% ipython --no-banner

In [1]: import numpy as np

In [2]: import numpy.linalg as la

In [3]: np.set_printoptions(suppress=True, linewidth=140)

In [4]: tidy = lambda a: np.round(a, 3) + 0

In [5]: J = np.loadtxt("layer6.csv", delimiter=",")

In [6]: J
Out[6]: 
array([[ 5.,  0.,  0.,  0.,  0.,  0.],
       [-7.,  7.,  0.,  0.,  0.,  0.],
       [ 5.,  8., -3.,  0.,  0.,  0.],
       [ 2., -3., -3.,  6.,  0.,  0.],
       [ 0., -3., -2., -4.,  6.,  0.],
       [ 7.,  2.,  3.,  5., -5.,  9.]])

In [7]: out = J / la.norm(J, axis=1, keepdims=True)

In [8]: cov = out @ out.T

In [9]: tidy(np.degrees(np.arccos(np.clip(cov[0, 3], -1, 1))))
Out[9]: np.float64(74.775)

In [10]: np.argwhere(np.triu(np.abs(cov) > 0.95, 1))
Out[10]: array([], shape=(0, 2), dtype=int64)

In [11]: q, V = la.qr(J[:, :4])[0], la.qr(J[:, 4:])[0]

In [12]: sv = la.svd(q.T @ V, compute_uv=False)

In [13]: tidy(np.degrees(np.arccos(sv.clip(0, 1))))
Out[13]: array([ 6.318, 66.398])

In [14]: tidy(sv)
Out[14]: array([0.994, 0.4  ])

In [15]: (sv > 0.9).sum()
Out[15]: np.int64(1)

In [16]: tidy(la.norm(q @ q.T - V @ V.T, 2))
Out[16]: np.float64(1.0)

In [17]: rng = np.random.default_rng(360)

In [18]: z = rng.permutation(6)

In [19]: z
Out[19]: array([2, 4, 3, 1, 0, 5])

In [20]: out = J[z][:, z]

In [21]: tidy(np.sort(np.abs(la.eigvals(out))))
Out[21]: array([3., 5., 6., 6., 7., 9.])

In [22]: np.trace(out)
Out[22]: np.float64(30.0)

In [23]: tidy(la.det(out)), tidy(la.det(J[z]))
Out[23]: (np.float64(-34020.0), np.float64(-34020.0))

In [24]: np.allclose(out, J)
Out[24]: False

In [25]: np.diag(out)
Out[25]: array([-3.,  6.,  6.,  7.,  5.,  9.])

In [26]: f = np.array([3, 2, 2, 5, -3, 3])

In [27]: out = J + np.outer(f, np.eye(6)[5])

In [28]: la.matrix_rank(out - J)
Out[28]: np.int64(1)

In [29]: out
Out[29]: 
array([[ 5.,  0.,  0.,  0.,  0.,  3.],
       [-7.,  7.,  0.,  0.,  0.,  2.],
       [ 5.,  8., -3.,  0.,  0.,  2.],
       [ 2., -3., -3.,  6.,  0.,  5.],
       [ 0., -3., -2., -4.,  6., -3.],
       [ 7.,  2.,  3.,  5., -5., 12.]])

In [30]: M = np.load("m.npy")

In [31]: M
Out[31]: 
array([[-3,  0,  0],
       [ 0, -1,  0],
       [ 0,  0, -2]])

In [32]: [round(float(la.det(M[:i, :i])), 2) + 0 for i in range(1, 4)]
Out[32]: [-3.0, 3.0, -6.0]

In [33]: try:
    ...:     la.cholesky(M)
    ...: except la.LinAlgError as e:
    ...:     print(e)
    ...: 
Matrix is not positive definite

In [34]: tidy(la.eigvalsh(M).min())
Out[34]: np.float64(-3.0)

In [35]: [int(la.matrix_rank(la.matrix_power(M, p))) for p in range(1, 4)]
Out[35]: [3, 3, 3]

In [36]: np.prod(np.diag(M)), tidy(la.det(M))
Out[36]: (np.int64(-6), np.float64(-6.0))

In [37]: M @ M
Out[37]: 
array([[9, 0, 0],
       [0, 1, 0],
       [0, 0, 4]])

In [38]: la.matrix_power(M - np.diag(np.diag(M)), 3)
Out[38]: 
array([[0, 0, 0],
       [0, 0, 0],
       [0, 0, 0]])

In [39]: tidy(la.svd(M, compute_uv=False))
Out[39]: array([3., 2., 1.])

In [40]: M @ M.T
Out[40]: 
array([[9, 0, 0],
       [0, 1, 0],
       [0, 0, 4]])

In [41]: out = J + rng.integers(-2, 3, (6, 5)) @ rng.integers(-2, 3, (5, 6))

In [42]: out
Out[42]: 
array([[  6.,   0.,  -6.,   1.,   1.,   0.],
       [ -8.,  11.,  -4.,   1.,   3., -10.],
       [  5.,   4.,   1.,   2.,  -5.,  16.],
       [  1.,  -3.,  -9.,   2.,   5., -12.],
       [ -2.,   5.,   4.,  -2.,   4.,   2.],
       [  9.,  -1.,   1.,   5.,  -2.,  -3.]])

In [43]: tidy(la.svd(out - J, compute_uv=False))
Out[43]: array([28.431, 11.681,  6.614,  4.117,  1.234,  0.   ])

In [44]: f = np.array([2, 1, 0])

In [45]: np.convolve(out[2], f)
Out[45]: array([10., 13.,  6.,  5., -8., 27., 16.,  0.])

In [46]: np.polyval(f, out[2])
Out[46]: array([ 55.,  36.,   3.,  10.,  45., 528.])

In [47]: np.correlate(out[2], out[5], "full")
Out[47]: array([-15., -22.,  14.,  17.,  15.,  14., -20.,  82.,  39., -61., 144.])

In [48]: mat = np.loadtxt("mat.csv", delimiter=",")

In [49]: mat
Out[49]: 
array([[ 1.764,  3.529, -3.492,  1.772, -3.473],
       [ 0.341,  0.684, -0.698,  0.35 , -0.718],
       [-1.202, -2.434,  2.434, -1.195,  2.402],
       [ 1.085,  2.071, -2.099,  1.032, -2.077],
       [ 1.074,  2.149, -2.091,  1.048, -2.126],
       [ 0.01 ,  0.013, -0.02 , -0.005, -0.008],
       [-0.672, -1.363,  1.362, -0.72 ,  1.385],
       [-0.233, -0.464,  0.432, -0.247,  0.47 ],
       [ 1.017,  2.068, -2.032,  0.994, -2.027],
       [-1.148, -2.33 ,  2.326, -1.148,  2.317],
       [ 1.074,  2.194, -2.224,  1.098, -2.19 ],
       [-0.555, -1.099,  1.137, -0.575,  1.106],
       [ 0.224,  0.458, -0.463,  0.239, -0.428],
       [-0.421, -0.918,  0.87 , -0.461,  0.9  ],
       [-0.317, -0.631,  0.647, -0.29 ,  0.612],
       [-0.691, -1.361,  1.358, -0.667,  1.384]])

In [50]: cov = np.cov(mat, rowvar=False)

In [51]: np.argsort(-mat.std(axis=0).round(6), kind="stable")
Out[51]: array([1, 2, 4, 0, 3])

In [52]: tidy(np.median(mat, axis=0))
Out[52]: array([-0.112, -0.226,  0.206, -0.126,  0.231])

In [53]: tidy(np.polyfit(mat[:, 4], mat[:, 1], 1))
Out[53]: array([-1.008,  0.005])

In [54]: tidy(mat.std(axis=0))
Out[54]: array([0.867, 1.74 , 1.733, 0.865, 1.727])

In [55]: tidy(np.corrcoef(mat.T))
Out[55]: 
array([[ 1.,  1., -1.,  1., -1.],
       [ 1.,  1., -1.,  1., -1.],
       [-1., -1.,  1., -1.,  1.],
       [ 1.,  1., -1.,  1., -1.],
       [-1., -1.,  1., -1.,  1.]])

In [56]: cov.shape
Out[56]: (5, 5)

In [57]: left, sv, Vt = la.svd(mat)

In [58]: np.argmax(sv[:-1] / (sv[1:] + 1e-6)) + 1
Out[58]: np.int64(1)

In [59]: out = left[:, :1] @ np.diag(sv[:1]) @ Vt[:1]

In [60]: tidy(la.norm(mat - out, 2)), tidy(sv[1])
Out[60]: (np.float64(0.084), np.float64(0.084))

In [61]: tidy(la.norm(mat - out) / la.norm(mat))
Out[61]: np.float64(0.011)

In [62]: x = np.array([3, -3, 1, 0, 0, -1])

In [63]: target = J @ x

In [64]: coef, lr = np.zeros(6), 1 / la.norm(J, 2) ** 2

In [65]: for i in range(6):
    ...:     coef -= lr * J.T @ (J @ coef - target)
    ...:     if i % 1 == 0: print(i, round(la.norm(J @ coef - target), 3))
    ...: 
0 21.778
1 11.665
2 7.795
3 6.273
4 5.494
5 4.952

In [66]: tidy(la.cond(J))
Out[66]: np.float64(23.702)

In [67]: q, Rm = la.qr(mat)

In [68]: tidy(np.abs(np.diag(Rm)))
Out[68]: array([3.483, 0.147, 0.102, 0.076, 0.071])

In [69]: tidy(Rm)
Out[69]: 
array([[-3.483, -6.988,  6.958, -3.473,  6.934],
       [ 0.   , -0.147,  0.105, -0.069,  0.119],
       [ 0.   ,  0.   , -0.102,  0.019, -0.03 ],
       [ 0.   ,  0.   ,  0.   , -0.076,  0.029],
       [ 0.   ,  0.   ,  0.   ,  0.   ,  0.071]])

In [70]: f, v = Rm[3], Rm[1]

In [71]: tidy(f @ f)
Out[71]: np.float64(0.007)

In [72]: p = (f @ v) / (f @ f) * f

In [73]: tidy(v - p)
Out[73]: array([ 0.   , -0.147,  0.105,  0.031,  0.081])

In [74]: tidy(la.norm(f + v) ** 2 + la.norm(f - v) ** 2)
Out[74]: np.float64(0.116)

In [75]: tidy(np.outer(f, v))
Out[75]: 
array([[ 0.   ,  0.   ,  0.   ,  0.   ,  0.   ],
       [ 0.   ,  0.   ,  0.   ,  0.   ,  0.   ],
       [ 0.   ,  0.   ,  0.   ,  0.   ,  0.   ],
       [ 0.   ,  0.011, -0.008,  0.005, -0.009],
       [ 0.   , -0.004,  0.003, -0.002,  0.003]])
